$ python -q
>>> import numpy as np
>>> np.set_printoptions(precision=2, suppress=True, linewidth=100, sign=" ")
>>> rd = lambda a: np.round(a, 2) + 0
>>> X = np.load("a.npy")
>>> X
array([[ 0,  0,  1,  1],
       [ 0,  0,  1,  0],
       [ 1,  1,  0,  0],
       [ 1,  0,  0,  0]])
>>> evals, evecs = np.linalg.eigh(X)
>>> rd(np.abs(evecs[:, -1]))
array([ 0.6 ,  0.37,  0.6 ,  0.37])
>>> rd(np.linalg.eigvalsh(X + -3 * np.eye(4)))
array([-4.62, -3.62, -2.38, -1.38])
>>> np.unique(evals.round(6) + 0, return_counts=True)[1]
array([ 1,  1,  1,  1])
>>> rd(np.linalg.eigvalsh(X @ X))
array([ 0.38,  0.38,  2.62,  2.62])
>>> print(rd(evecs.T @ X @ evecs))
[[-1.62  0.    0.    0.  ]
 [ 0.   -0.62  0.    0.  ]
 [ 0.    0.    0.62  0.  ]
 [ 0.    0.    0.    1.62]]
>>> print((evals > 1e-8).sum(), (evals < -1e-8).sum())
2 2
>>> evals, evecs = np.linalg.eig(X)
>>> print(rd(np.sort(np.linalg.eigvals(X.T))))
[-1.62 -0.62  0.62  1.62]
>>> rd(evals)
array([-1.62,  1.62, -0.62,  0.62])
>>> evals, evecs = np.linalg.eigh(X)
>>> x0 = np.array([-2, 3, 0, -3])
>>> (np.sign(evecs[:, -1].round(6)) == np.sign(evecs[0, -1].round(6))).astype(int)
array([ 1,  1,  1,  1])
>>> np.abs(X).sum(axis=1).max(), rd(np.abs(evals).max())
(np.int64(2), np.float64(1.62))
>>> rd(np.linalg.eigvalsh(X[1:, 1:]))
array([-1.,  0.,  1.])
>>> rng = np.random.default_rng(80268)
>>> z = rng.permutation(4)
>>> M2 = X[:, z] * rng.choice([-1, 1], 4)
>>> M2
array([[ 0,  0,  1, -1],
       [ 0,  0,  1,  0],
       [ 1,  1,  0,  0],
       [ 1,  0,  0,  0]])
>>> Uu, _, Vt = np.linalg.svd(X.T @ M2)
>>> z
array([ 0,  1,  2,  3])
>>> print(rd(np.linalg.det(X[::-1])))
1.0
>>> np.einsum("ii->", X)
np.int64(0)
>>> rd(np.linalg.eigvals(X).sum().real)
np.float64(0.0)
>>> print(rd(np.linalg.det(2 * X)), rd(np.linalg.det(X)))
16.0 1.0
>>> np.kron(np.eye(2, dtype=int), X)
array([[ 0,  0,  1,  1,  0,  0,  0,  0],
       [ 0,  0,  1,  0,  0,  0,  0,  0],
       [ 1,  1,  0,  0,  0,  0,  0,  0],
       [ 1,  0,  0,  0,  0,  0,  0,  0],
       [ 0,  0,  0,  0,  0,  0,  1,  1],
       [ 0,  0,  0,  0,  0,  0,  1,  0],
       [ 0,  0,  0,  0,  1,  1,  0,  0],
       [ 0,  0,  0,  0,  1,  0,  0,  0]])
>>> m1 = np.load("run17.npy")
>>> m1
array([[ 3., -2.,  0.,  0.,  0.,  0.],
       [-2.,  3., -2.,  0.,  0.,  0.],
       [ 0., -2., -1., -2.,  0.,  0.],
       [ 0.,  0., -2.,  3., -2.,  0.],
       [ 0.,  0.,  0., -2.,  0., -2.],
       [ 0.,  0.,  0.,  0., -2.,  1.]])
>>> z = rng.permutation(6)
>>> print(z)
[ 5  3  4  0  2  1]
>>> M2 = m1[z][:, z]
>>> np.diag(M2)
array([ 1.,  3.,  0.,  3., -1.,  3.])
>>> rd(np.sort(np.abs(np.linalg.eigvals(M2))))
array([ 1.33,  1.71,  2.13,  2.86,  4.57,  5.54])
>>> np.allclose(M2, m1)
False
>>> rd(np.linalg.det(M2)), rd(np.linalg.det(m1[z]))
(np.float64(352.0), np.float64(352.0))
>>> def softmax(z):
...     e = np.exp(z - z.max(axis=-1, keepdims=True))
...     return e / e.sum(axis=-1, keepdims=True)
... 
>>> rd(softmax(10 * m1[3]))
array([ 0.,  0.,  0.,  1.,  0.,  0.])
>>> rd(softmax(m1[3]))
array([ 0.04,  0.04,  0.01,  0.86,  0.01,  0.04])
>>> scores = m1 @ m1.T / np.sqrt(6)
>>> rd(softmax(scores))
array([[ 0.96,  0.  ,  0.02,  0.  ,  0.  ,  0.  ],
       [ 0.  ,  0.99,  0.  ,  0.  ,  0.  ,  0.  ],
       [ 0.1 ,  0.  ,  0.77,  0.  ,  0.1 ,  0.02],
       [ 0.  ,  0.  ,  0.  ,  0.99,  0.  ,  0.  ],
       [ 0.03,  0.03,  0.15,  0.  ,  0.77,  0.01],
       [ 0.06,  0.06,  0.06,  0.31,  0.03,  0.47]])
>>> softmax(scores).round(6).argmax(axis=1)
array([ 0,  1,  2,  3,  4,  5])
>>> rd(softmax(scores + np.triu(np.full(scores.shape, -np.inf), 1)))
array([[ 1.  ,  0.  ,  0.  ,  0.  ,  0.  ,  0.  ],
       [ 0.  ,  1.  ,  0.  ,  0.  ,  0.  ,  0.  ],
       [ 0.11,  0.  ,  0.88,  0.  ,  0.  ,  0.  ],
       [ 0.  ,  0.  ,  0.  ,  0.99,  0.  ,  0.  ],
       [ 0.03,  0.03,  0.15,  0.  ,  0.78,  0.  ],
       [ 0.06,  0.06,  0.06,  0.31,  0.03,  0.47]])
